>>> import numpy as np
>>> import numpy.linalg as la
>>> np.set_printoptions(precision=1, suppress=True, linewidth=120, sign=" ")
>>> def rd(a):
...     return np.round(a, 1) + 0
... 
>>> E = np.array([[4, 4, 4], [4, 8, 8], [4, 8, 12]])
>>> # equal to its transpose
>>> w, vecs = la.eig(E)
>>> print(rd(np.prod(w)))
64.0
>>> rd(np.sort(la.eigvals(la.inv(E))))
array([ 0. ,  0.4,  0.8])
>>> w, vecs = la.eigh(E)
>>> np.unique(w.round(6) + 0, return_counts=True)[1]
array([ 1,  1,  1])
>>> print((w > 1e-8).sum(), (w < -1e-8).sum())
3 0
>>> print(np.abs(vecs[:, -1]).round(6).argmax())
2
>>> rd(np.abs(vecs[:, -1]))
array([ 0.3,  0.6,  0.7])
>>> rd(vecs.T @ E @ vecs)
array([[  1.2,   0. ,   0. ],
       [  0. ,   2.6,   0. ],
       [  0. ,   0. ,  20.2]])
>>> rd(la.svd(E, compute_uv=False))
array([ 20.2,   2.6,   1.2])
>>> rd(vecs @ np.diag(w) @ vecs.T)
array([[  4.,   4.,   4.],
       [  4.,   8.,   8.],
       [  4.,   8.,  12.]])
>>> print(rd(la.eigvalsh(E @ E)))
[   1.5    6.6  407.9]
>>> print(rd(vecs.T @ vecs))
[[ 1.  0.  0.]
 [ 0.  1.  0.]
 [ 0.  0.  1.]]
>>> rng = np.random.default_rng(96)
>>> z = rng.permutation(3)
>>> z
array([ 1,  2,  0])
>>> A2 = E[z][:, z]
>>> np.allclose(A2, E)
False
>>> rd(la.det(A2)), rd(la.det(E[z]))
(np.float64(64.0), np.float64(64.0))
>>> np.trace(A2)
np.int64(24)
>>> rd(np.sort(np.abs(la.eigvals(A2))))
array([  1.2,   2.6,  20.2])
>>> X = np.loadtxt("m.csv", delimiter=",")
>>> X
array([[ 0.,  2.,  4.,  4.,  0., -1.,  0.,  0.],
       [ 2., -4.,  1.,  0.,  2.,  0., -3.,  3.],
       [ 4.,  1.,  0., -1.,  1., -6., -2., -1.],
       [ 4.,  0., -1.,  2., -3.,  2.,  0., -1.],
       [ 0.,  2.,  1., -3.,  6., -1.,  3.,  5.],
       [-1.,  0., -6.,  2., -1., -4., -2.,  3.],
       [ 0., -3., -2.,  0.,  3., -2., -6.,  2.],
       [ 0.,  3., -1., -1.,  5.,  3.,  2., -4.]])
>>> # equal to its transpose
>>> z = rng.permutation(8)
>>> print(z)
[ 1  3  0  4  6  7  5  2]
>>> A2 = X[z][:, z]
>>> rd(np.sort(np.abs(la.eigvals(A2))))
array([  0.9,   4.3,   5.1,   6.7,   7.3,   7.4,  10.6,  12.2])
>>> X.ravel(order="F")
array([ 0.,  2.,  4.,  4.,  0., -1.,  0.,  0.,  2., -4.,  1.,  0.,  2.,  0., -3.,  3.,  4.,  1.,  0., -1.,  1., -6.,
       -2., -1.,  4.,  0., -1.,  2., -3.,  2.,  0., -1.,  0.,  2.,  1., -3.,  6., -1.,  3.,  5., -1.,  0., -6.,  2.,
       -1., -4., -2.,  3.,  0., -3., -2.,  0.,  3., -2., -6.,  2.,  0.,  3., -1., -1.,  5.,  3.,  2., -4.])
>>> X.reshape(8, 9)
Traceback (most recent call last):
  File "<python-input-35>", line 1, in <module>
    X.reshape(8, 9)
    ~~~~~~~~~^^^^^^
ValueError: cannot reshape array of size 64 into shape (8,9)
>>> blk = X.reshape(8, 2, -1)
>>> print(blk.shape)
(8, 2, 4)
>>> blk.transpose(1, 0, 2)
array([[[ 0.,  2.,  4.,  4.],
        [ 2., -4.,  1.,  0.],
        [ 4.,  1.,  0., -1.],
        [ 4.,  0., -1.,  2.],
        [ 0.,  2.,  1., -3.],
        [-1.,  0., -6.,  2.],
        [ 0., -3., -2.,  0.],
        [ 0.,  3., -1., -1.]],

       [[ 0., -1.,  0.,  0.],
        [ 2.,  0., -3.,  3.],
        [ 1., -6., -2., -1.],
        [-3.,  2.,  0., -1.],
        [ 6., -1.,  3.,  5.],
        [-1., -4., -2.,  3.],
        [ 3., -2., -6.,  2.],
        [ 5.,  3.,  2., -4.]]])
>>> w, vecs = la.eigh(X)
>>> x = np.array([3, 0, -2, 0, 2, 1, 1, 0])
>>> rd(vecs * np.maximum(w, 0) @ vecs.T)
array([[ 3. ,  0.9,  2.2,  2. , -0.1, -0.9, -0.4, -0.3],
       [ 0.9,  0.6,  0.6,  0.2,  1.5, -0.2,  0.2,  0.7],
       [ 2.2,  0.6,  3.8, -0.4,  0.7, -2.5, -0.3, -0.7],
       [ 2. ,  0.2, -0.4,  3.6, -2.7,  1. , -0.6, -0.6],
       [-0.1,  1.5,  0.7, -2.7,  7.4, -0.6,  1.4,  3.2],
       [-0.9, -0.2, -2.5,  1. , -0.6,  1.9,  0.2,  0.6],
       [-0.4,  0.2, -0.3, -0.6,  1.4,  0.2,  0.3,  0.7],
       [-0.3,  0.7, -0.7, -0.6,  3.2,  0.6,  0.7,  1.7]])
>>> rd(la.eigvalsh(X[1:, 1:]))
array([-12.2,  -7.4,  -6.4,  -0.9,   0.5,   5.7,  10.6])
>>> w, vecs = la.eigh(X)
>>> rd(np.abs(vecs[:, -1]))
array([ 0.1,  0.1,  0.1,  0.4,  0.8,  0.1,  0.2,  0.3])
>>> np.unique(w.round(6) + 0, return_counts=True)[1]
array([ 1,  1,  1,  1,  1,  1,  1,  1])
>>> rd(vecs @ np.diag(w) @ vecs.T)
array([[ 0.,  2.,  4.,  4.,  0., -1.,  0.,  0.],
       [ 2., -4.,  1.,  0.,  2.,  0., -3.,  3.],
       [ 4.,  1.,  0., -1.,  1., -6., -2., -1.],
       [ 4.,  0., -1.,  2., -3.,  2.,  0., -1.],
       [ 0.,  2.,  1., -3.,  6., -1.,  3.,  5.],
       [-1.,  0., -6.,  2., -1., -4., -2.,  3.],
       [ 0., -3., -2.,  0.,  3., -2., -6.,  2.],
       [ 0.,  3., -1., -1.,  5.,  3.,  2., -4.]])
>>> rd(la.svd(X, compute_uv=False))
array([ 12.2,  10.6,   7.4,   7.3,   6.7,   5.1,   4.3,   0.9])
>>> rd(w)
array([-12.2,  -7.4,  -6.7,  -5.1,  -0.9,   4.3,   7.3,  10.6])
>>> np.abs(vecs[:, -1]).round(6).argmax()
np.int64(4)
>>> r0 = np.array([2, 2, 1, 1, 2, -1, -2, 1])
>>> A2 = X + np.outer(r0, np.eye(8)[3])
>>> la.matrix_rank(A2 - X)
np.int64(1)
>>> la.matrix_rank(la.inv(A2) - la.inv(X), tol=1e-8)
np.int64(1)
>>> rd(la.det(A2) / la.det(X)), rd(1 + la.solve(X, r0)[3])
(np.float64(1.8), np.float64(1.8))
>>> r0 = np.array([-5, -4, 9])
>>> g = np.array([1, 3, 3, 3])
>>> A = r0[:, None] + g[None, :]
>>> A
array([[-4, -2, -2, -2],
       [-3, -1, -1, -1],
       [10, 12, 12, 12]])
>>> rank = la.matrix_rank(A)
>>> rank
np.int64(2)
>>> null = la.svd(A)[2][rank:].T
>>> print(np.allclose(A @ null, 0))
True
>>> la.matrix_rank(A.T @ A), la.matrix_rank(A @ A.T)
(np.int64(2), np.int64(2))
>>> [int(la.matrix_rank(A[:, :j + 1])) for j in range(4)]
[1, 2, 2, 2]
>>> A.reshape(2, -1)
array([[-4, -2, -2, -2, -3, -1],
       [-1, -1, 10, 12, 12, 12]])
>>> A.reshape(-1, 2)
array([[-4, -2],
       [-2, -2],
       [-3, -1],
       [-1, -1],
       [10, 12],
       [12, 12]])
>>> blk = A.reshape(3, 2, -1)
>>> print(np.swapaxes(blk, 1, 2)[0])
[[-4 -2]
 [-2 -2]]
>>> print(np.einsum("ihd,ihd->ih", blk, blk))
[[  20    8]
 [  10    2]
 [ 244  288]]
>>> blk.sum(axis=1)
array([[-6, -4],
       [-4, -2],
       [22, 24]])
>>> blk.shape
(3, 2, 2)
